>>> import numpy as np
>>> import numpy.linalg as la
>>> np.set_printoptions(precision=2, suppress=True, linewidth=100)
>>> X = np.array([[2, -1, 0, 0, 0, 0],
...     [1, -3, 0, 0, 0, 0],
...     [-3, 3, 0, 0, 0, 0],
...     [0, 0, 2, -1, 0, 0],
...     [0, 0, 1, -3, 0, 0],
...     [0, 0, -3, 3, 0, 0],
...     [0, 0, 0, 0, 2, -1],
...     [0, 0, 0, 0, 1, -3],
...     [0, 0, 0, 0, -3, 3]])
>>> M2 = np.c_[X[:, :2] @ np.array([[0, 0], [1, 0]]), np.array([0, -2, 0, 1, 0, 1, -2, -2, 0])]
>>> M2
array([[-1,  0,  0],
       [-3,  0, -2],
       [ 3,  0,  0],
       [ 0,  0,  1],
       [ 0,  0,  0],
       [ 0,  0,  1],
       [ 0,  0, -2],
       [ 0,  0, -2],
       [ 0,  0,  0]])
>>> la.norm(la.qr(X)[0].T @ M2, axis=0) ** 2 / ((M2 ** 2).sum(axis=0) + 1e-12)
array([1.  , 0.  , 0.51])
>>> la.matrix_rank(np.c_[X, M2])
np.int64(7)
>>> t3 = np.stack([X, -1 * X, X[::-1]])
>>> print(np.einsum("bij,cij->bc", t3, t3))
[[ 99 -99  -8]
 [-99  99   8]
 [ -8   8  99]]
>>> (t3 @ X.T).shape
(3, 9, 9)
>>> la.matrix_rank(t3)
array([6, 6, 6])
>>> la.matrix_rank(t3.reshape(3, -1))
np.int64(2)
>>> def softmax(z):
...     e = np.exp(z - z.max(axis=-1, keepdims=True))
...     return e / e.sum(axis=-1, keepdims=True)
... 
>>> np.round(softmax(10 * X[0]), 2) + 0
array([1., 0., 0., 0., 0., 0.])
>>> S = X @ X.T / np.sqrt(6)
>>> np.round(softmax(S), 2) + 0
array([[0.36, 0.36, 0.  , 0.05, 0.05, 0.05, 0.05, 0.05, 0.05],
       [0.11, 0.81, 0.  , 0.01, 0.01, 0.01, 0.01, 0.01, 0.01],
       [0.  , 0.  , 1.  , 0.  , 0.  , 0.  , 0.  , 0.  , 0.  ],
       [0.05, 0.05, 0.05, 0.36, 0.36, 0.  , 0.05, 0.05, 0.05],
       [0.01, 0.01, 0.01, 0.11, 0.81, 0.  , 0.01, 0.01, 0.01],
       [0.  , 0.  , 0.  , 0.  , 0.  , 1.  , 0.  , 0.  , 0.  ],
       [0.05, 0.05, 0.05, 0.05, 0.05, 0.05, 0.36, 0.36, 0.  ],
       [0.01, 0.01, 0.01, 0.01, 0.01, 0.01, 0.11, 0.81, 0.  ],
       [0.  , 0.  , 0.  , 0.  , 0.  , 0.  , 0.  , 0.  , 1.  ]])
>>> np.round(softmax(S)[0] @ X, 2) + 0
array([ 1.07, -1.43,  0.  , -0.05,  0.  , -0.05])
>>> proj = X @ la.solve(X.T @ X, X.T)
>>> print(round(float(np.trace(proj)), 2))
6.0
>>> np.diag(proj)
array([0.49, 0.87, 0.64, 0.49, 0.87, 0.64, 0.49, 0.87, 0.64])
>>> proj
array([[ 0.49, -0.26, -0.43,  0.  ,  0.  ,  0.  ,  0.  ,  0.  ,  0.  ],
       [-0.26,  0.87, -0.21,  0.  ,  0.  ,  0.  ,  0.  ,  0.  ,  0.  ],
       [-0.43, -0.21,  0.64,  0.  ,  0.  ,  0.  ,  0.  ,  0.  ,  0.  ],
       [ 0.  ,  0.  ,  0.  ,  0.49, -0.26, -0.43,  0.  ,  0.  ,  0.  ],
       [ 0.  ,  0.  ,  0.  , -0.26,  0.87, -0.21,  0.  ,  0.  ,  0.  ],
       [ 0.  ,  0.  ,  0.  , -0.43, -0.21,  0.64,  0.  ,  0.  ,  0.  ],
       [ 0.  ,  0.  ,  0.  ,  0.  ,  0.  ,  0.  ,  0.49, -0.26, -0.43],
       [ 0.  ,  0.  ,  0.  ,  0.  ,  0.  ,  0.  , -0.26,  0.87, -0.21],
       [ 0.  ,  0.  ,  0.  ,  0.  ,  0.  ,  0.  , -0.43, -0.21,  0.64]])
>>> np.allclose(proj @ proj, proj)
True
>>> f = np.array([4, 2, 2, 5])
>>> g = np.array([0, 1, -2])
>>> M = np.outer(f, g)
>>> M
array([[  0,   4,  -8],
       [  0,   2,  -4],
       [  0,   2,  -4],
       [  0,   5, -10]])
>>> round(la.norm(M, "nuc"), 2)
np.float64(15.65)
>>> np.round(la.norm(M[1], 1), 2), np.round(la.norm(M[1], np.inf), 2)
(np.float64(6.0), np.float64(4.0))
>>> print(round(float(la.norm(M, 2)), 2))
15.65
>>> M[1] @ M[2]
np.int64(20)
>>> round(la.norm(M, 1), 2), round(la.norm(M, np.inf), 2)
(np.float64(26.0), np.float64(15.0))
>>> t3 = np.stack([M, -1 * M, M[::-1]])
>>> np.einsum("bij,cij->bc", t3, t3)
array([[ 245, -245,  240],
       [-245,  245, -240],
       [ 240, -240,  245]])
>>> J = np.load("test1.npy")
>>> J
array([[  3.68,   2.59,   5.  ,   4.45],
       [ -1.11,  -7.55,  -3.47,   0.77],
       [  0.42,  -3.29,   0.85,  -6.99],
       [ -2.3 ,  -9.86,  -3.71,  -2.79],
       [  3.53,   2.24,   5.75,   4.22],
       [ -2.27, -10.01,  -5.26,  -1.34],
       [  1.25,  -2.51,   1.16,  -4.02],
       [  3.27,   4.66,   3.6 ,   4.1 ],
       [  1.08,   2.97,   4.21,   3.77],
       [  4.07,   1.8 ,   3.98,   3.51],
       [  0.63,  -2.35,  -0.93,  -5.44],
       [  2.36,   6.3 ,   3.84,   5.93],
       [ -0.37,  -2.26,   0.8 ,  -5.26],
       [  1.93,   4.22,   4.42,   4.37],
       [  4.45,   0.98,   3.1 ,   3.73],
       [  1.58,   4.02,   2.25,   6.03],
       [  0.44,  -2.94,   0.37,  -4.92],
       [ -4.96,  -5.24,  -5.22,  -1.11],
       [  0.83,  -2.65,   0.87,  -4.43],
       [ -1.8 ,  -6.59,  -3.81,  -1.04],
       [  0.3 ,  -2.2 ,  -0.57,  -5.22],
       [  0.09,  -1.94,   0.88,  -6.21],
       [  0.57,  -2.93,  -0.29,  -3.86],
       [  1.84,  -2.89,  -0.84,  -5.74],
       [ -2.66,  -7.57,  -4.22,  -0.5 ],
       [  1.04,  -0.73,  -0.1 ,  -4.58],
       [  1.79,   4.93,   3.62,   3.24],
       [  0.71,   4.61,   3.35,   4.88],
       [  3.16,   2.77,   2.53,   4.83]])
>>> labels = J[:, 3] > np.median(J[:, 3])
>>> f = J[labels].mean(axis=0) - J[~labels].mean(axis=0)
>>> ((J - J.mean(axis=0)) @ f > 0).astype(int)
array([1, 0, 0, 0, 1, 0, 0, 1, 1, 1, 0, 1, 0, 1, 1, 1, 0, 0, 0, 0, 0, 0, 0, 0, 0, 0, 1, 1, 1])
>>> f
array([2.27, 5.82, 3.76, 8.01])
>>> labels.astype(int)
array([1, 1, 0, 0, 1, 0, 0, 1, 1, 1, 0, 1, 0, 1, 1, 1, 0, 0, 0, 0, 0, 0, 0, 0, 1, 0, 1, 1, 1])
>>> round(float((((J - J.mean(axis=0)) @ f > 0) == labels).mean()), 2)
0.93
>>> Xc = J - J.mean(axis=0)
>>> vecs = la.svd(Xc)[2][:3]
>>> M2 = Xc - Xc @ vecs.T @ vecs
>>> np.round(np.cov(Xc @ vecs.T, rowvar=False), 2) + 0
array([[44.18,  0.  ,  0.  ],
       [ 0.  ,  9.33,  0.  ],
       [ 0.  ,  0.  ,  1.9 ]])
>>> np.round(la.norm(M2) / la.norm(Xc), 2)
np.float64(0.1)
>>> M2.std(axis=0)
array([0.45, 0.2 , 0.54, 0.02])
>>> Xc = (J - J.mean(axis=0)) / J.std(axis=0)
>>> print(Xc.std(axis=0))
[1. 1. 1. 1.]
>>> coef = la.lstsq(np.delete(Xc, 2, axis=1), Xc[:, 2])[0]
>>> print(np.abs(coef).argmax())
1
>>> W0 = np.load("dump.npy")
>>> W0
array([[ 1,  3, -1, -3],
       [ 0,  3,  0, -3],
       [ 1,  3, -2, -6],
       [ 0,  3,  0, -6]])
>>> M2 = W0 / np.sqrt((W0 ** 2).mean(axis=1, keepdims=True))
>>> print(M2[1])
[ 0.    1.41  0.   -1.41]
>>> W0 - W0.mean(axis=1, keepdims=True)
array([[ 1.  ,  3.  , -1.  , -3.  ],
       [ 0.  ,  3.  ,  0.  , -3.  ],
       [ 2.  ,  4.  , -1.  , -5.  ],
       [ 0.75,  3.75,  0.75, -5.25]])
>>> la.matrix_rank(W0 - W0.mean(axis=1, keepdims=True))
np.int64(3)
>>> la.matrix_rank(M2) == la.matrix_rank(W0)
np.True_
>>> proj = np.triu(np.array([[-2, -1, 0, 0], [1, 0, 0, -2], [-1, -1, 0, -1], [-2, -1, 0, 0]]), 1) + np.eye(4)
>>> M2 = proj @ W0 @ la.inv(proj)
>>> proj @ W0 - W0 @ proj
array([[ 0., -2.,  0.,  8.],
       [ 0., -6.,  0., 18.],
       [ 0., -2.,  0., 10.],
       [ 0.,  0.,  0.,  6.]])
>>> M2
array([[ 1.,  1., -1.,  1.],
       [ 0., -3.,  0.,  3.],
       [ 1.,  1., -2.,  0.],
       [ 0.,  3.,  0.,  0.]])
>>> print(np.poly(M2))
[  1.   4.  -7. -12.   9.]
>>> round(float(la.det(M2.T)), 2)
9.0
>>> np.kron(np.eye(2, dtype=int), M2)
array([[ 1.,  1., -1.,  1.,  0.,  0., -0.,  0.],
       [ 0., -3.,  0.,  3.,  0., -0.,  0.,  0.],
       [ 1.,  1., -2.,  0.,  0.,  0., -0.,  0.],
       [ 0.,  3.,  0.,  0.,  0.,  0.,  0.,  0.],
       [ 0.,  0., -0.,  0.,  1.,  1., -1.,  1.],
       [ 0., -0.,  0.,  0.,  0., -3.,  0.,  3.],
       [ 0.,  0., -0.,  0.,  1.,  1., -2.,  0.],
       [ 0.,  0.,  0.,  0.,  0.,  3.,  0.,  0.]])
>>> np.round(la.det(2 * M2), 2), np.round(la.det(M2), 2)
(np.float64(144.0), np.float64(9.0))
>>> round(float(la.det(M2[::-1])), 2)
9.0
>>> la.eigvals(M2)
array([ 0.62, -1.62, -4.85,  1.85])
>>> M2 = np.array([[0, 0], [1, 2], [-1, 0], [0, 0], [1, 2], [1, 1]])
>>> np.einsum("ij,ij->i", X, X)
array([ 5, 10, 18,  5, 10, 18,  5, 10, 18])
>>> print(np.vstack([X, M2.T]).shape)
(11, 6)
>>> M2.T @ X.T
array([[-1, -3,  3, -2, -1,  3,  1, -2,  0],
       [-2, -6,  6,  0,  0,  0,  3, -1, -3]])
>>> X @ M2
array([[-1, -2],
       [-3, -6],
       [ 3,  6],
       [-2,  0],
       [-1,  0],
       [ 3,  0],
       [ 1,  3],
       [-2, -1],
       [ 0, -3]])
>>> M2 = W0[0, 0] * W0[1:] - np.outer(W0[1:, 0], W0[0])
>>> M2
array([[ 0,  3,  0, -3],
       [ 0,  0, -1, -3],
       [ 0,  3,  0, -6]])
>>> print(W0[:, 0] / W0[0, 0])
[1. 0. 1. 0.]
>>> K = np.load("x.npy")
>>> K
array([[0., 2., 1.],
       [0., 2., 3.],
       [0., 3., 0.]])
>>> Uu, sig, VT = la.svd(K)
>>> print(np.argmax(sig[:-1] / (sig[1:] + 1e-6)) + 1)
2
>>> M2 = Uu[:, :2] @ np.diag(sig[:2]) @ VT[:2]
>>> print(np.round(la.norm(K - M2, 2), 2), sig[2])
0.0 0.0
>>> round(la.norm(K - M2) / la.norm(K), 2)
np.float64(0.0)
>>> M2.round(2) + 0
array([[0., 2., 1.],
       [0., 2., 3.],
       [0., 3., 0.]])
>>> data = np.load("layer1.npy")
>>> print(data.round(2) + 0)
[[ 0.72  3.28  2.86 -0.43]
 [ 6.05 -2.05 -0.7   1.35]
 [ 5.59 -1.59 -0.4   1.2 ]
 [ 4.97 -0.97  0.02  0.99]
 [ 0.79  3.21  2.81 -0.4 ]
 [ 3.36  0.64  1.09  0.45]
 [ 1.22  2.78  2.52 -0.26]
 [ 1.76  2.24  2.16 -0.08]
 [ 1.    3.    2.67 -0.33]
 [ 1.82  2.18  2.12 -0.06]
 [-0.63  4.63  3.75 -0.88]
 [ 0.91  3.09  2.73 -0.36]
 [ 0.61  3.39  2.93 -0.46]
 [ 3.1   0.9   1.26  0.37]
 [ 0.65  3.35  2.9  -0.45]
 [ 1.21  2.79  2.53 -0.26]
 [ 3.5   0.5   1.    0.5 ]
 [-0.7   4.7   3.8  -0.9 ]
 [ 7.57 -3.57 -1.71  1.86]
 [ 6.15 -2.15 -0.77  1.38]
 [ 0.76  3.24  2.82 -0.41]
 [ 0.    4.    3.34 -0.67]]
>>> dist = la.norm(data[:, None] - data[None], axis=-1)
>>> dist[:5, :5]
array([[0.  , 8.53, 7.8 , 6.8 , 0.11],
       [8.53, 0.  , 0.73, 1.73, 8.42],
       [7.8 , 0.73, 0.  , 1.  , 7.69],
       [6.8 , 1.73, 1.  , 0.  , 6.69],
       [0.11, 8.42, 7.69, 6.69, 0.  ]])
>>> (dist + 1e9 * np.eye(22)).round(6).argmin(axis=1)
array([20, 19,  1,  2, 20, 16, 15,  9, 11,  7, 17,  8, 14,  5, 12,  6,  5, 10, 19,  1,  4, 12])
>>> dist.shape
(22, 22)
>>> dist.mean(axis=1).argmax()
np.int64(18)
>>> dist[1].round(6).argsort(kind="stable")[:4]
array([ 1, 19,  2,  3])
>>> np.unravel_index(dist.round(6).argmax(), dist.shape)
(np.int64(17), np.int64(18))
>>> A = np.array([[3, 1, 2], [1, 2, 1], [2, 3, 3]])
>>> q, vecs = la.qr(A[:, :1])[0], la.qr(A[:, 1:])[0]
>>> sig = la.svd(q.T @ vecs, compute_uv=False)
>>> print((sig > 0.9).sum())
1
>>> np.degrees(np.arccos(sig.clip(0, 1)))
array([17.98])
>>> gram = A.T @ A
>>> np.trace(gram), (A ** 2).sum()
(np.int64(42), np.int64(42))
>>> la.eigvalsh(gram)[::-1]
array([38.69,  3.  ,  0.31])
>>> print(gram)
[[14 11 13]
 [11 14 13]
 [13 13 14]]
>>> x0 = np.array([2, 2, 3])
>>> y = gram @ x0
>>> coef, lr = np.zeros(3), 1 / la.norm(gram, 2) ** 2
>>> for i in range(60):
...     coef -= lr * gram.T @ (gram @ coef - y)
...     if i % 10 == 0: print(i, round(la.norm(gram @ coef - y), 2))
... 
0 0.22
10 0.22
20 0.22
30 0.22
40 0.22
50 0.22
>>> round(la.cond(gram), 2)
np.float64(124.74)
>>> coef
array([2.3 , 2.3 , 2.43])
>>> M2 = A / np.sqrt((A ** 2).mean(axis=1, keepdims=True))
>>> print(A - A.mean(axis=1, keepdims=True))
[[ 1.   -1.    0.  ]
 [-0.33  0.67 -0.33]
 [-0.67  0.33  0.33]]
>>> M2[2]
array([0.74, 1.11, 1.11])
>>> la.norm(A, axis=0)
array([3.74, 3.74, 3.74])
>>> print(round(float(la.norm(A, "nuc")), 2))
8.51
>>> round(float(la.norm(A, 1)), 2), round(float(la.norm(A, np.inf)), 2)
(6.0, 8.0)
>>> round(float(la.norm(A[0], 1)), 2), round(la.norm(A[0], np.inf), 2)
(6.0, np.float64(3.0))
>>> A[0] @ A[1]
np.int64(7)
>>> round(float(la.norm(A) ** 2 / la.norm(A, 2) ** 2), 2)
1.09
>>> mat = np.load("case1.npy")
>>> mat
array([[-2.,  2.,  1., -2.,  1.],
       [-2., -1., -2.,  0., -3.],
       [ 0.,  0., -5.,  5., -5.],
       [ 0.,  0., -3., -5.,  2.],
       [ 0.,  0., -1.,  3., -1.]])
>>> proj = np.triu(np.array([[-1, 2, 0, 0, -1],
...     [-1, -1, 0, 2, 1],
...     [-2, -2, 0, -1, 1],
...     [0, 1, 0, -1, -1],
...     [0, 2, 1, -2, 2]]), 1) + np.eye(5)
>>> M2 = proj @ mat @ la.inv(proj)
>>> la.matrix_rank(M2)
np.int64(5)
>>> proj @ mat - mat @ proj
array([[ -4.,   2.,  -3.,  -6., -12.],
       [  0.,   4.,  -7.,  -7.,   4.],
       [  0.,   0.,   2.,   3.,   7.],
       [  0.,   0.,   1.,  -6.,  -1.],
       [  0.,   0.,   0.,  -1.,   4.]])
>>> print(M2)
[[ -6.  12.  -2. -31. -51.]
 [ -2.   3.  -9. -22. -18.]
 [  0.   0.  -3.  10.   5.]
 [  0.   0.  -2. -10.  -5.]
 [  0.   0.  -1.   2.   2.]]
>>> x0 = np.array([6, 1, 4, 3, 6])
>>> y = M2 @ x0
>>> y
array([-431., -219.,   48.,  -68.,   14.])
>>> print(la.solve(M2, y))
[6. 1. 4. 3. 6.]
>>> np.round(la.solve(M2, M2[:, 2]), 2) + 0
array([0., 0., 1., 0., 0.])
>>> la.solve(M2, 2 * y)
array([12.,  2.,  8.,  6., 12.])
